$ python -q
>>> import numpy as np
>>> import numpy.linalg as la
>>> np.set_printoptions(precision=2, suppress=True, linewidth=120, floatmode="fixed")
>>> A = np.load("a.npy")
>>> A
array([[ 1, -1,  1, -1, -1,  1, -1,  1],
       [ 1,  1, -1, -1, -1, -1,  1,  1],
       [ 1, -1,  1, -1,  1, -1,  1, -1],
       [ 1,  1,  1,  1, -1, -1, -1, -1],
       [ 1, -1, -1,  1,  1, -1, -1,  1]])
>>> la.norm(A, axis=1)
array([2.83, 2.83, 2.83, 2.83, 2.83])
>>> round(la.norm(A, 1), 2), round(float(la.norm(A, np.inf)), 2)
(np.float64(5.0), 8.0)
>>> round(float(la.norm(A, "nuc")), 2)
14.14
>>> A[1] @ A[3]
np.int64(0)
>>> np.round(la.norm(A[1] - A[3]), 2)
np.float64(4.0)
>>> round(la.norm(A, 2), 2)
np.float64(2.83)
>>> r0 = np.array([-1, 1])
>>> np.correlate(A[1], A[2], "full")
array([-1,  0,  1,  0,  1,  0, -1,  0,  1,  0, -1,  0, -1,  0,  1])
>>> np.polyval(r0, A[1])
array([0, 0, 2, 2, 2, 2, 0, 0])
>>> np.cross(A[1, :3], A[2, :3])
array([ 0, -2, -2])
>>> other = A / la.norm(A, axis=1, keepdims=True)
>>> gram = other @ other.T
>>> gram.round(2) + 0
array([[1.00, 0.00, 0.00, 0.00, 0.00],
       [0.00, 1.00, 0.00, 0.00, 0.00],
       [0.00, 0.00, 1.00, 0.00, 0.00],
       [0.00, 0.00, 0.00, 1.00, 0.00],
       [0.00, 0.00, 0.00, 0.00, 1.00]])
>>> (gram - 2 * np.eye(5)).round(6).argmax(axis=1)
array([1, 0, 0, 0, 0])
>>> (np.abs(gram) > 0.9).astype(int)
array([[1, 0, 0, 0, 0],
       [0, 1, 0, 0, 0],
       [0, 0, 1, 0, 0],
       [0, 0, 0, 1, 0],
       [0, 0, 0, 0, 1]])
>>> x = np.array([2, 2, -1, 1, -2, 0, 1, -3])
>>> h = np.maximum(A @ x, 0)
>>> A * (h > 1e-9)[:, None]
array([[ 0,  0,  0,  0,  0,  0,  0,  0],
       [ 1,  1, -1, -1, -1, -1,  1,  1],
       [ 0,  0,  0,  0,  0,  0,  0,  0],
       [ 1,  1,  1,  1, -1, -1, -1, -1],
       [ 0,  0,  0,  0,  0,  0,  0,  0]])
>>> np.tanh(A @ x)
array([-1.00,  1.00,  0.00,  1.00, -1.00])
>>> t = np.radians(15)
>>> R = np.eye(8)
>>> R[7, 7] = R[4, 4] = np.cos(t)
>>> R[7, 4], R[4, 7] = -np.sin(t), np.sin(t)
>>> R
array([[ 1.00,  0.00,  0.00,  0.00,  0.00,  0.00,  0.00,  0.00],
       [ 0.00,  1.00,  0.00,  0.00,  0.00,  0.00,  0.00,  0.00],
       [ 0.00,  0.00,  1.00,  0.00,  0.00,  0.00,  0.00,  0.00],
       [ 0.00,  0.00,  0.00,  1.00,  0.00,  0.00,  0.00,  0.00],
       [ 0.00,  0.00,  0.00,  0.00,  0.97,  0.00,  0.00,  0.26],
       [ 0.00,  0.00,  0.00,  0.00,  0.00,  1.00,  0.00,  0.00],
       [ 0.00,  0.00,  0.00,  0.00,  0.00,  0.00,  1.00,  0.00],
       [ 0.00,  0.00,  0.00,  0.00, -0.26,  0.00,  0.00,  0.97]])
>>> other = A @ R.T
>>> np.allclose(A @ A.T, other @ other.T)
True
>>> m1 = np.loadtxt("test8.csv", delimiter=",")
>>> m1
array([[15.00,  7.00],
       [-5.00, 10.00]])
>>> other = m1 / la.norm(m1, axis=1, keepdims=True)
>>> gram = other @ other.T
>>> np.argwhere(np.triu(np.abs(gram) > 0.95, 1))
array([], shape=(0, 2), dtype=int64)
>>> (gram - 2 * np.eye(2)).round(6).argmax(axis=1)
array([1, 0])
>>> data = np.load("m.npy")
>>> data
array([[-0.64, -0.77],
       [-0.77,  0.64]])
>>> np.all(la.eigvalsh(data) > 0)
np.False_
>>> ev, vecs = la.eigh(data)
>>> x = np.array([9, 5])
>>> (np.sign(vecs[:, -1].round(6)) == np.sign(vecs[0, -1].round(6))).astype(int)
array([1, 0])
>>> arr = np.load("sample0.npy")
>>> arr
array([[  4, -12,  -8,  -4,   6],
       [  4, -12,  -8,  -4,   6],
       [  2,  -6,  -4,  -2,   3],
       [ -4,  12,   8,   4,  -6],
       [ -2,   6,   4,   2,  -3],
       [  0,   0,   0,   0,   0],
       [ -2,   6,   4,   2,  -3]])
>>> Uu, sig, Vh = la.svd(arr)
>>> vecs = Vh[:(sig > 1e-8).sum()]
>>> rng = np.random.default_rng(1923)
>>> x = arr[1] + -1 * arr[4] + rng.integers(2) * np.eye(5)[1]
>>> x
array([  6.00, -18.00, -12.00,  -6.00,   9.00])
>>> round(la.norm(x - vecs.T @ vecs @ x), 2)
np.float64(0.0)
>>> vecs.T @ vecs
array([[ 0.06, -0.17, -0.12, -0.06,  0.09],
       [-0.17,  0.52,  0.35,  0.17, -0.26],
       [-0.12,  0.35,  0.23,  0.12, -0.17],
       [-0.06,  0.17,  0.12,  0.06, -0.09],
       [ 0.09, -0.26, -0.17, -0.09,  0.13]])
